$ python3 -q
>>> import numpy as np
>>> np.set_printoptions(suppress=True, linewidth=100)
>>> def tidy(a):
...     return np.round(a, 1) + 0
... 
>>> mat = np.load("w.npy")
>>> mat
array([[ 2,  2, -2, -2,  1,  2, -1],
       [-1,  2,  2,  2, -1,  1,  1],
       [ 1,  2,  1,  2, -1,  0, -2]])
>>> T = np.stack([mat, 3 * mat, mat[::-1]])
>>> np.linalg.matrix_rank(T.reshape(3, -1))
np.int64(2)
>>> np.einsum("bij,cij->bc", T, T)
array([[ 53, 159,  18],
       [159, 477,  54],
       [ 18,  54,  53]])
>>> np.linalg.matrix_rank(T)
array([3, 3, 3])
>>> T.sum(axis=0)
array([[ 9, 10, -7, -6,  3,  8, -6],
       [-5, 10, 10, 10, -5,  5,  5],
       [ 6, 10,  2,  6, -3,  2, -9]])
>>> A2 = mat / np.sqrt((mat ** 2).mean(axis=1, keepdims=True))
>>> np.linalg.matrix_rank(mat - mat.mean(axis=1, keepdims=True))
np.int64(3)
>>> tidy(mat - mat.mean(axis=1, keepdims=True))
array([[ 1.7,  1.7, -2.3, -2.3,  0.7,  1.7, -1.3],
       [-1.9,  1.1,  1.1,  1.1, -1.9,  0.1,  0.1],
       [ 0.6,  1.6,  0.6,  1.6, -1.4, -0.4, -2.4]])
>>> np.linalg.matrix_rank(A2) == np.linalg.matrix_rank(mat)
np.True_
>>> W = np.array([[-7, 3, 9, -2],
...     [9, 2, -2, -3],
...     [-8, -6, -1, -1],
...     [3, 6, 0, 2],
...     [-9, -9, 4, -6],
...     [-5, 1, 8, 2],
...     [9, 4, 1, 3]])
>>> c = np.array([3, 0, 2, 3])
>>> H = np.maximum(mat @ W + c, 0)
>>> tidy((H > 0).mean(axis=0))
array([0.7, 0.7, 0.3, 0.3])
>>> np.linalg.matrix_rank(H)
np.int64(3)
>>> H
array([[ 0,  0, 37,  0],
       [31, 15,  0, 12],
       [ 3, 14,  0,  0]])
>>> C = np.array([[8, -8], [1, 3], [-6, -7], [-3, 2]])
>>> W @ C
array([[-101,   -2],
       [  95,  -58],
       [ -61,   51],
       [  24,   -2],
       [ -87,    5],
       [ -93,   -9],
       [  61,  -61]])
>>> H @ C
array([[-222, -259],
       [ 227, -179],
       [  38,   18]])
>>> (H @ C).round(6).argmax(axis=1)
array([0, 0, 0])
>>> J = np.load("data.npy")
>>> tidy(J)
array([[ 0. ,  0. ,  0.1,  0. ,  0. ,  0. ,  0.1],
       [-0.5, -0.5, -1.7, -0.6,  0.4,  0.5, -1.2],
       [ 0.1,  0.1,  0.4,  0.2, -0.1, -0.1,  0.3],
       [ 0. ,  0. , -0.1,  0. ,  0. ,  0. , -0.1],
       [-0.8, -0.8, -2.5, -1. ,  0.6,  0.8, -1.7],
       [ 0.1,  0.1,  0.3,  0.1, -0.1, -0.1,  0.2]])
>>> U, sv, vt = np.linalg.svd(J)
>>> tidy(sv)
array([4.3, 0. , 0. , 0. , 0. , 0. ])
>>> np.argmax(sv[:-1] / (sv[1:] + 1e-6)) + 1
np.int64(1)
>>> A2 = U[:, :1] @ np.diag(sv[:1]) @ vt[:1]
>>> tidy(np.linalg.norm(J - A2, 2)), tidy(sv[1])
(np.float64(0.0), np.float64(0.0))
>>> np.linalg.matrix_rank(A2)
np.int64(1)
>>> np.linalg.matrix_rank(J, rtol=0.05)
np.int64(1)
>>> tidy(np.linalg.norm(J - A2) / np.linalg.norm(J))
np.float64(0.0)
>>> data = np.array([[0, -1, -2, 3, 0, -4],
...     [1, 0, 2, -2, 0, 0],
...     [2, -2, 0, 4, -1, 3],
...     [-3, 2, -4, 0, 3, 0],
...     [0, 0, 1, -3, 0, 3],
...     [4, 0, -3, 0, -3, 0]])
>>> data.ravel(order="F")
array([ 0,  1,  2, -3,  0,  4, -1,  0, -2,  2,  0,  0, -2,  2,  0, -4,  1, -3,  3, -2,  4,  0, -3,
        0,  0,  0, -1,  3,  0, -3, -4,  0,  3,  0,  3,  0])
>>> data.reshape(2, -1)
array([[ 0, -1, -2,  3,  0, -4,  1,  0,  2, -2,  0,  0,  2, -2,  0,  4, -1,  3],
       [-3,  2, -4,  0,  3,  0,  0,  0,  1, -3,  0,  3,  4,  0, -3,  0, -3,  0]])
>>> T = data.reshape(6, 2, -1)
>>> np.swapaxes(T, 1, 2)[0]
array([[ 0,  3],
       [-1,  0],
       [-2, -4]])
>>> T.sum(axis=1)
array([[ 3, -1, -6],
       [-1,  0,  2],
       [ 6, -3,  3],
       [-3,  5, -4],
       [-3,  0,  4],
       [ 4, -3, -3]])
>>> np.einsum("ihd,jhd->hij", T, T).shape
(2, 6, 6)
